In [1]: import numpy as np

In [2]: import numpy.linalg as la

In [3]: np.set_printoptions(precision=2, suppress=True, linewidth=120, sign=" ")

In [4]: M = np.abs(np.array([[4, -2, -3, 3], [4, -3, 2, 5], [1, 2, 0, -4], [-5, -1, -2, -4]])) + np.eye(4)

In [5]: M = M / M.sum(axis=1, keepdims=True)

In [6]: M
Out[6]: 
array([[ 0.38,  0.15,  0.23,  0.23],
       [ 0.27,  0.27,  0.13,  0.33],
       [ 0.12,  0.25,  0.12,  0.5 ],
       [ 0.38,  0.08,  0.15,  0.38]])

In [7]: x0 = np.array([8, 0, -1, -7])

In [8]: y = M @ x0

In [9]: beta, lr = np.zeros(4), 1 / la.norm(M, 2) ** 2

In [10]: for i in range(8):
    ...:     beta -= lr * M.T @ (M @ beta - y)
    ...:     if i % 2 == 0: print(i, round(la.norm(M @ beta - y), 2))
    ...: 
0 2.59
2 2.2
4 1.88
6 1.6

In [11]: beta
Out[11]: array([ 2.96, -1.5 ,  0.9 , -3.08])

In [12]: q = M.astype(float).copy()

In [13]: for j in range(4):
    ...:     q[:, j] -= q[:, :j] @ (q[:, :j].T @ q[:, j])
    ...:     q[:, j] /= la.norm(q[:, j])
    ...: 

In [14]: q
Out[14]: 
array([[ 0.62, -0.15,  0.66, -0.4 ],
       [ 0.43,  0.51, -0.58, -0.46],
       [ 0.2 ,  0.72,  0.33,  0.58],
       [ 0.62, -0.44, -0.36,  0.54]])

In [15]: np.round(q.T @ q, 2) + 0
Out[15]: 
array([[ 1.,  0.,  0.,  0.],
       [ 0.,  1.,  0.,  0.],
       [ 0.,  0.,  1.,  0.],
       [ 0.,  0.,  0.,  1.]])

In [16]: x0 = np.array([-2, 0, -5, 1])

In [17]: M @ (2 * x0)
Out[17]: array([-3.38, -1.73, -0.75, -2.31])

In [18]: (M * x0).sum(axis=1)
Out[18]: array([-1.69, -0.87, -0.38, -1.15])

In [19]: np.einsum("ij,j->i", M, x0)
Out[19]: array([-1.69, -0.87, -0.38, -1.15])

In [20]: M * x0
Out[20]: 
array([[-0.77,  0.  , -1.15,  0.23],
       [-0.53,  0.  , -0.67,  0.33],
       [-0.25,  0.  , -0.62,  0.5 ],
       [-0.77,  0.  , -0.77,  0.38]])

In [21]: np.sign((M @ x0).round(6))
Out[21]: array([-1., -1., -1., -1.])

In [22]: la.norm(M @ x0) <= la.norm(M, 2) * la.norm(x0) + 1e-9
Out[22]: np.True_

In [23]: la.matrix_power(M, 2)
Out[23]: 
array([[ 0.31,  0.18,  0.17,  0.34],
       [ 0.32,  0.17,  0.17,  0.35],
       [ 0.32,  0.16,  0.15,  0.37],
       [ 0.34,  0.15,  0.18,  0.34]])

In [24]: la.matrix_power(M, 100)
Out[24]: 
array([[ 0.32,  0.16,  0.17,  0.35],
       [ 0.32,  0.16,  0.17,  0.35],
       [ 0.32,  0.16,  0.17,  0.35],
       [ 0.32,  0.16,  0.17,  0.35]])

In [25]: M.sum(axis=1)
Out[25]: array([ 1.,  1.,  1.,  1.])

In [26]: p = np.eye(4)[2]

In [27]: for _ in range(5):
    ...:     p = p @ M
    ...:     print(p.round(2))
    ...: 
[ 0.12  0.25  0.12  0.5 ]
[ 0.32  0.16  0.15  0.37]
[ 0.33  0.16  0.17  0.34]
[ 0.32  0.16  0.17  0.35]
[ 0.32  0.16  0.17  0.35]
